In [1]: import numpy as np

In [2]: from numpy import linalg as LA

In [3]: np.set_printoptions(precision=1, suppress=True, linewidth=200, floatmode="fixed")

In [4]: data = np.loadtxt("data.csv", delimiter=",")

In [5]: data
Out[5]: 
array([[-1.0,  4.0,  0.0, -1.0,  4.0,  5.0],
       [-1.0,  4.0,  0.0, -1.0,  4.0,  5.0],
       [-1.0,  4.0,  0.0, -1.0,  4.0,  5.0],
       [ 0.0,  5.0,  1.0,  0.0,  5.0,  6.0],
       [-1.0,  4.0,  0.0, -1.0,  4.0,  5.0],
       [-1.0,  4.0,  0.0, -1.0,  4.0,  5.0],
       [-3.0,  2.0, -2.0, -3.0,  2.0,  3.0],
       [-1.0,  4.0,  0.0, -1.0,  4.0,  5.0],
       [ 0.0,  5.0,  1.0,  0.0,  5.0,  6.0],
       [ 1.0,  6.0,  2.0,  1.0,  6.0,  7.0],
       [-2.0,  3.0, -1.0, -2.0,  3.0,  4.0],
       [ 0.0,  5.0,  1.0,  0.0,  5.0,  6.0],
       [-1.0,  4.0,  0.0, -1.0,  4.0,  5.0],
       [-3.0,  2.0, -2.0, -3.0,  2.0,  3.0],
       [-2.0,  3.0, -1.0, -2.0,  3.0,  4.0],
       [-1.0,  4.0,  0.0, -1.0,  4.0,  5.0]])

In [6]: left, sig, Vt = LA.svd(data)

In [7]: V = Vt[:(sig > 1e-8).sum()]

In [8]: rng = np.random.default_rng(1137)

In [9]: x0 = data[3] + 4 * data[15] + rng.integers(2) * np.eye(6)[5]

In [10]: x0
Out[10]: array([-4.0, 21.0,  1.0, -4.0, 21.0, 27.0])

In [11]: np.allclose(V.T @ V @ x0, x0)
Out[11]: False

In [12]: np.round(LA.norm(x0 - V.T @ V @ x0), 1)
Out[12]: np.float64(0.8)

In [13]: np.round(V.T @ V, 1) + 0
Out[13]: 
array([[ 0.4,  0.0,  0.3,  0.4,  0.0, -0.1],
       [ 0.0,  0.3,  0.1,  0.0,  0.3,  0.3],
       [ 0.3,  0.1,  0.3,  0.3,  0.1,  0.0],
       [ 0.4,  0.0,  0.3,  0.4,  0.0, -0.1],
       [ 0.0,  0.3,  0.1,  0.0,  0.3,  0.3],
       [-0.1,  0.3,  0.0, -0.1,  0.3,  0.4]])

In [14]: other = np.array([[-3, 1, -3],
    ...:     [2, 0, 1],
    ...:     [-3, 2, -1],
    ...:     [-1, -2, 0],
    ...:     [1, 2, -2],
    ...:     [0, -1, -1]])

In [15]: data @ other
Out[15]: 
array([[ 16.0,   4.0,  -6.0],
       [ 16.0,   4.0,  -6.0],
       [ 16.0,   4.0,  -6.0],
       [ 12.0,   6.0, -12.0],
       [ 16.0,   4.0,  -6.0],
       [ 16.0,   4.0,  -6.0],
       [ 24.0,   0.0,   6.0],
       [ 16.0,   4.0,  -6.0],
       [ 12.0,   6.0, -12.0],
       [  8.0,   8.0, -18.0],
       [ 20.0,   2.0,   0.0],
       [ 12.0,   6.0, -12.0],
       [ 16.0,   4.0,  -6.0],
       [ 24.0,   0.0,   6.0],
       [ 20.0,   2.0,   0.0],
       [ 16.0,   4.0,  -6.0]])

In [16]: np.einsum("ij,ij->i", data, data)
Out[16]: array([ 59.0,  59.0,  59.0,  87.0,  59.0,  59.0,  39.0,  59.0,  87.0, 127.0,  43.0,  87.0,  59.0,  39.0,  43.0,  59.0])

In [17]: np.vstack([data, other.T]).shape
Out[17]: (19, 6)

In [18]: LA.matrix_rank(data @ other)
Out[18]: np.int64(2)

In [19]: W2 = data[[10, 3]].astype(float)

In [20]: for _ in range(5):
    ...:     lab = LA.norm(data[:, None] - W2, axis=-1).argmin(axis=1)
    ...:     W2 = np.array([data[lab == j].mean(axis=0) for j in range(2)])
    ...: 

In [21]: lab
Out[21]: array([0, 0, 0, 1, 0, 0, 0, 0, 1, 1, 0, 1, 0, 0, 0, 0])

In [22]: W2[1] - W2[0]
Out[22]: array([1.8, 1.8, 1.8, 1.8, 1.8, 1.8])

In [23]: np.bincount(lab)
Out[23]: array([12,  4])

In [24]: np.abs(W2[1] - W2[0]).argmax()
Out[24]: np.int64(0)

In [25]: W2
Out[25]: 
array([[-1.5,  3.5, -0.5, -1.5,  3.5,  4.5],
       [ 0.2,  5.2,  1.2,  0.2,  5.2,  6.2]])

In [26]: f, r1 = W2[1], W2[0]

In [27]: f @ r1
Out[27]: np.float64(63.5)

In [28]: round(f @ f, 1)
Out[28]: np.float64(95.9)

In [29]: p = (f @ r1) / (f @ f) * f

In [30]: np.round(LA.norm(f + r1) ** 2 + LA.norm(f - r1) ** 2, 1)
Out[30]: np.float64(290.8)

In [31]: lab = data[:, 3] > np.median(data[:, 3])

In [32]: f = data[lab].mean(axis=0) - data[~lab].mean(axis=0)

In [33]: (((data - data.mean(axis=0)) @ f > 0) == lab).mean()
Out[33]: np.float64(0.5)

In [34]: f
Out[34]: array([1.8, 1.8, 1.8, 1.8, 1.8, 1.8])

In [35]: A = np.load("test2.npy")

In [36]: A
Out[36]: 
array([[ 1, -2,  4, -8],
       [ 1, -1,  1, -1],
       [ 1,  0,  0,  0],
       [ 1,  1,  1,  1],
       [ 1,  2,  4,  8],
       [ 1,  3,  9, 27]])

In [37]: x0 = np.array([3, 2, 0, 3])

In [38]: target = A @ x0

In [39]: np.round(LA.pinv(A) @ A, 1) + 0
Out[39]: 
array([[1.0, 0.0, 0.0, 0.0],
       [0.0, 1.0, 0.0, 0.0],
       [0.0, 0.0, 1.0, 0.0],
       [0.0, 0.0, 0.0, 1.0]])

In [40]: np.round(LA.lstsq(A, target)[0], 1) + 0
Out[40]: array([3.0, 2.0, 0.0, 3.0])

In [41]: target = target + 0.1 * rng.normal(size=6)

In [42]: target
Out[42]: array([-25.1,  -1.9,   2.9,   8.0,  30.9,  90.0])

In [43]: beta, *_ = LA.lstsq(A, target)

In [44]: beta.round(1) + 0
Out[44]: array([3.0, 2.0, 0.0, 3.0])

In [45]: np.round(A.T @ (target - A @ beta), 1) + 0
Out[45]: array([0.0, 0.0, 0.0, 0.0])

In [46]: round(LA.norm(target - A @ beta), 1)
Out[46]: np.float64(0.1)

In [47]: W0 = np.load("out5.npy")

In [48]: W0
Out[48]: 
array([[6.0, 0.0, 5.0, 5.0, 5.0, 0.0, 5.0],
       [0.0, 6.0, 0.0, 0.0, 0.0, 5.0, 0.0],
       [5.0, 0.0, 6.0, 5.0, 5.0, 0.0, 5.0],
       [5.0, 0.0, 5.0, 6.0, 5.0, 0.0, 5.0],
       [5.0, 0.0, 5.0, 5.0, 6.0, 0.0, 5.0],
       [0.0, 5.0, 0.0, 0.0, 0.0, 6.0, 0.0],
       [5.0, 0.0, 5.0, 5.0, 5.0, 0.0, 6.0]])

In [49]: x0 = np.ones(7)

In [50]: for _ in range(6):
    ...:     x0 = W0 @ x0
    ...:     x0 /= LA.norm(x0)
    ...:     print(round(x0 @ W0 @ x0, 1))
    ...: 
25.0
25.8
26.0
26.0
26.0
26.0

In [51]: np.round(LA.eigvalsh(W0)[-1], 1)
Out[51]: np.float64(26.0)

In [52]: other = np.array([[1], [-3], [2], [-3], [-2], [0]])

In [53]: mat = np.block([[np.zeros((6, 6)), other], [other.T, np.zeros((1, 1))]])

In [54]: mat
Out[54]: 
array([[ 0.0,  0.0,  0.0,  0.0,  0.0,  0.0,  1.0],
       [ 0.0,  0.0,  0.0,  0.0,  0.0,  0.0, -3.0],
       [ 0.0,  0.0,  0.0,  0.0,  0.0,  0.0,  2.0],
       [ 0.0,  0.0,  0.0,  0.0,  0.0,  0.0, -3.0],
       [ 0.0,  0.0,  0.0,  0.0,  0.0,  0.0, -2.0],
       [ 0.0,  0.0,  0.0,  0.0,  0.0,  0.0,  0.0],
       [ 1.0, -3.0,  2.0, -3.0, -2.0,  0.0,  0.0]])

In [55]: np.round(LA.eigvalsh(mat).min(), 1)
Out[55]: np.float64(-5.2)

In [56]: try:
    ...:     LA.cholesky(mat)
    ...: except LA.LinAlgError as e:
    ...:     print(repr(e))
    ...: 
LinAlgError('Matrix is not positive definite')

In [57]: np.all(LA.eigvalsh(mat) > 0)
Out[57]: np.False_

In [58]: left, sig, Vt = LA.svd(mat)

In [59]: np.argmax(sig[:-1] / (sig[1:] + 1e-6)) + 1
Out[59]: np.int64(2)

In [60]: other = left[:, :2] @ np.diag(sig[:2]) @ Vt[:2]

In [61]: LA.matrix_rank(other)
Out[61]: np.int64(2)
